$ python -q
>>> import numpy as np
>>> np.set_printoptions(precision=3, suppress=True, linewidth=160, sign=" ")
>>> def tidy(a):
...     return np.round(a, 3) + 0
... 
>>> K = np.loadtxt("sample0.csv", delimiter=",")
>>> print(K)
[[ 1.  1. -1. -1.]
 [-2.  4.  1. -3.]
 [-1.  1.  1. -1.]
 [-5.  5.  4. -4.]]
>>> print(tidy(np.linalg.norm(K, 2) / np.linalg.norm(K)))
0.969
>>> print(np.linalg.matrix_rank(K, rtol=0.1))
2
>>> print(np.argsort(-np.linalg.norm(K, axis=0).round(6), kind="stable")[:3])
[ 1  0  3]
>>> def softmax(z):
...     e = np.exp(z - z.max(axis=-1, keepdims=True))
...     return e / e.sum(axis=-1, keepdims=True)
... 
>>> print(tidy(softmax(K[1] + 2)))
[ 0.002  0.95   0.047  0.001]
>>> print(tidy(softmax(K[1])))
[ 0.002  0.95   0.047  0.001]
>>> scores = K @ K.T / np.sqrt(4)
>>> print(tidy(softmax(scores)[1] @ K))
[-4.999  5.     3.999 -4.   ]
>>> print(tidy(softmax(scores)))
[[ 0.44   0.44   0.06   0.06 ]
 [ 0.     0.     0.     1.   ]
 [ 0.     0.018  0.001  0.981]
 [ 0.     0.     0.     1.   ]]
>>> U, sigma, Vt = np.linalg.svd(K)
>>> vecs = Vt[:(sigma > 1e-8).sum()]
>>> rng = np.random.default_rng(725)
>>> vec = K[1] + 5 * K[0] + rng.integers(2) * np.eye(4)[3]
>>> print(vec)
[ 3.  9. -4. -8.]
>>> print(tidy(np.linalg.norm(vec - vecs.T @ vecs @ vec)))
0.0
>>> print(tidy(vecs.T @ vecs))
[[ 0.75 -0.25 -0.25 -0.25]
 [-0.25  0.75 -0.25 -0.25]
 [-0.25 -0.25  0.75 -0.25]
 [-0.25 -0.25 -0.25  0.75]]
>>> print(tidy(np.linalg.norm(K, axis=1)))
[ 2.     5.477  2.     9.055]
>>> print(tidy(np.linalg.norm(K[3], 1)), tidy(np.linalg.norm(K[3], np.inf)))
18.0 5.0
>>> print(tidy(np.linalg.norm(K, 1)), tidy(np.linalg.norm(K, np.inf)))
11.0 18.0
>>> print(tidy(np.linalg.norm(K, axis=0)))
[ 5.568  6.557  4.359  5.196]
>>> print(np.linalg.norm(K, axis=1).argmax())
3
>>> T = np.stack([K, -3 * K, K[::-1]])
>>> print(tidy(np.linalg.norm(T, axis=(1, 2))))
[ 10.954  32.863  10.954]
>>> print(np.linalg.matrix_rank(T))
[ 3  3  3]
>>> print((T @ K.T).shape)
(3, 4, 4)
>>> feats = np.load("m.npy")
>>> print(feats)
[[ 0. -9.  6.  1.]
 [-9.  0.  0.  0.]
 [ 6.  0.  0.  0.]
 [ 1.  0.  0.  0.]]
>>> vec = np.array([6, 2, 8, 9])
>>> print(np.einsum("ij,j->i", feats, vec))
[ 39. -54.  36.   6.]
>>> print((feats * vec).sum(axis=1))
[ 39. -54.  36.   6.]
>>> print(feats @ (2 * vec))
[  78. -108.   72.   12.]
>>> print(feats * vec)
[[  0. -18.  48.   9.]
 [-54.   0.   0.   0.]
 [ 36.   0.   0.   0.]
 [  6.   0.   0.   0.]]
>>> print((feats @ vec).argmax())
0
>>> print(feats @ np.ones(4))
[-2. -9.  6.  1.]
>>> print(np.linalg.lstsq(feats[:-1].T, feats[-1])[2])
2
>>> print(tidy(np.trace(np.linalg.pinv(feats) @ feats)))
2.0
>>> print(np.allclose(feats[:-1].T @ np.linalg.lstsq(feats[:-1].T, feats[-1])[0], feats[-1]))
True
>>> A = np.load("out12.npy")
>>> print(A)
[[ 19.57   22.368 -30.142]
 [ 18.238  19.531 -29.156]
 [ 21.748  20.433 -29.825]
 [ 21.758  19.146 -29.893]
 [ 18.745  22.469 -30.133]
 [ 21.509  20.026 -30.917]
 [ 19.498  21.456 -29.139]
 [ 20.533  19.1   -29.293]
 [ 18.73   20.104 -28.784]
 [ 20.128  19.24  -31.02 ]]
>>> Q, Rm = np.linalg.qr(A)
>>> print(np.allclose(Rm.T @ Rm, A.T @ A))
True
>>> print(tidy(np.trace(Q @ Q.T)))
3.0
>>> print(tidy(Q.T @ Q))
[[ 1.  0.  0.]
 [ 0.  1.  0.]
 [ 0.  0.  1.]]
>>> print(tidy(Rm))
[[-63.512 -64.258  94.213]
 [  0.     -6.49    4.287]
 [  0.      0.     -3.006]]
>>> vec = np.array([0, 2, 2])
>>> target = Rm @ vec
>>> print(tidy(target))
[59.909 -4.408 -6.013]
>>> print(tidy(np.linalg.solve(Rm, Rm[:, 0])))
[ 1.  0.  0.]
>>> print(tidy(np.linalg.solve(Rm.T, Rm[0])))
[ 1.  0.  0.]
>>> P = A @ np.linalg.solve(A.T @ A, A.T)
>>> print(tidy(np.diag(P)))
[ 0.289  0.324  0.392  0.339  0.379  0.189  0.26   0.171  0.125  0.532]
>>> F = np.load("x.npy")
>>> print(tidy(F))
[[ 0.764  0.422  0.049]
 [ 0.422  0.246 -0.088]
 [ 0.049 -0.088  0.99 ]]
>>> print(np.abs(np.diag(np.linalg.qr(F)[1])) > 1e-9)
[ True  True False]
>>> print(tidy(F @ np.linalg.pinv(F) @ F))
[[ 0.764  0.422  0.049]
 [ 0.422  0.246 -0.088]
 [ 0.049 -0.088  0.99 ]]
>>> print(np.allclose(F[:-1].T @ np.linalg.lstsq(F[:-1].T, F[-1])[0], F[-1]))
True
>>> print(np.unique(F.round(6), axis=0).shape)
(3, 3)
>>> arr = np.array([[2, 0, 0], [0, 0, 0], [5, 0, 0]])
>>> rk = np.linalg.matrix_rank(arr)
>>> print(rk)
1
>>> ns = np.linalg.svd(arr)[2][rk:].T
>>> print([int(np.linalg.matrix_rank(arr[:i])) for i in range(1, len(arr) + 1)])
[1, 1, 1]
>>> print(arr @ ns)
[[ 0.  0.]
 [ 0.  0.]
 [ 0.  0.]]
>>> print([int(np.linalg.matrix_rank(arr[:, :j + 1])) for j in range(3)])
[1, 1, 1]
>>> P = np.triu(np.array([[-6, -7, 1], [0, 5, 3], [-2, 8, 3]]), 1) + np.eye(3)
>>> Y = P @ arr @ np.linalg.inv(P)
>>> print(np.trace(Y), np.trace(arr))
2.0 2
>>> print(tidy(np.poly(Y)))
[ 1. -2.  0.  0.]
>>> print(Y)
[[   7.   49. -154.]
 [  15.  105. -330.]
 [   5.   35. -110.]]
>>> rk = np.linalg.matrix_rank(Y)
>>> print(rk)
1
>>> ns = np.linalg.svd(Y)[2][rk:].T
>>> print(np.allclose(Y @ ns, 0))
True
>>> print([int(np.linalg.matrix_rank(Y[:i])) for i in range(1, len(Y) + 1)])
[1, 1, 1]
>>> print([int(np.linalg.matrix_rank(np.delete(Y, i, axis=0))) for i in range(3)])
[1, 1, 1]
>>> print(np.linalg.lstsq(arr[:-1].T, arr[-1])[2])
1
>>> print(tidy(arr @ np.linalg.pinv(arr) @ arr))
[[ 2.  0.  0.]
 [ 0.  0.  0.]
 [ 5.  0.  0.]]
>>> print(tidy(np.trace(np.linalg.pinv(arr) @ arr)))
1.0
>>> print(np.abs(np.diag(np.linalg.qr(arr)[1])) > 1e-9)
[ True False False]
>>> print(np.allclose(arr[:-1].T @ np.linalg.lstsq(arr[:-1].T, arr[-1])[0], arr[-1]))
True
>>> data = np.load("test13.npy")
>>> print(data)
[[ 1  1  1  1]
 [-2  6 -2  6]
 [ 1  1  1  1]
 [-2  6 -2  6]]
>>> print(tidy(np.linalg.norm(data, 2) / np.linalg.norm(data)))
0.981
>>> print(np.linalg.matrix_rank(data, rtol=0.1))
2
>>> lab = rng.permutation(4)
>>> print(lab)
[ 1  2  3  0]
>>> Y = data[lab][:, lab]
>>> print(np.allclose(Y, data))
False
>>> print(tidy(np.sort(np.abs(np.linalg.eigvals(Y)))))
[  0.      0.      2.877  11.123]
>>> print(Y)
[[ 6 -2  6 -2]
 [ 1  1  1  1]
 [ 6 -2  6 -2]
 [ 1  1  1  1]]
>>> print(np.diag(Y))
[ 6  1  6  1]
>>> rk = np.linalg.matrix_rank(data)
>>> print(rk)
2
>>> ns = np.linalg.svd(data)[2][rk:].T
>>> print(tidy(data @ ns))
[[ 0.  0.]
 [ 0.  0.]
 [ 0.  0.]
 [ 0.  0.]]
>>> print([int(np.linalg.matrix_rank(data[:, :j + 1])) for j in range(4)])
[1, 2, 2, 2]
>>> print([int(np.linalg.matrix_rank(data[:i])) for i in range(1, len(data) + 1)])
[1, 2, 2, 2]
>>> m1 = np.array([[-0.4, 0.2, -0.1, -1.4], [-0.8, -1.4, -0.7, -0.7]])
>>> Y = m1 / np.linalg.norm(m1, axis=1)
Traceback (most recent call last):
  File "<python-input-103>", line 1, in <module>
    Y = m1 / np.linalg.norm(m1, axis=1)
        ~~~^~~~~~~~~~~~~~~~~~~~~~~~~~~~
ValueError: operands could not be broadcast together with shapes (2,4) (2,) 
>>> Y = m1 / np.linalg.norm(m1, axis=1, keepdims=True)
>>> gram = Y @ Y.T
>>> print((gram - 2 * np.eye(2)).round(6).argmax(axis=1))
[ 1  0]
>>> print((np.abs(gram) > 0.9).astype(int))
[[ 1  0]
 [ 0  1]]
>>> print(tidy(gram[0]))
[ 1.     0.391]
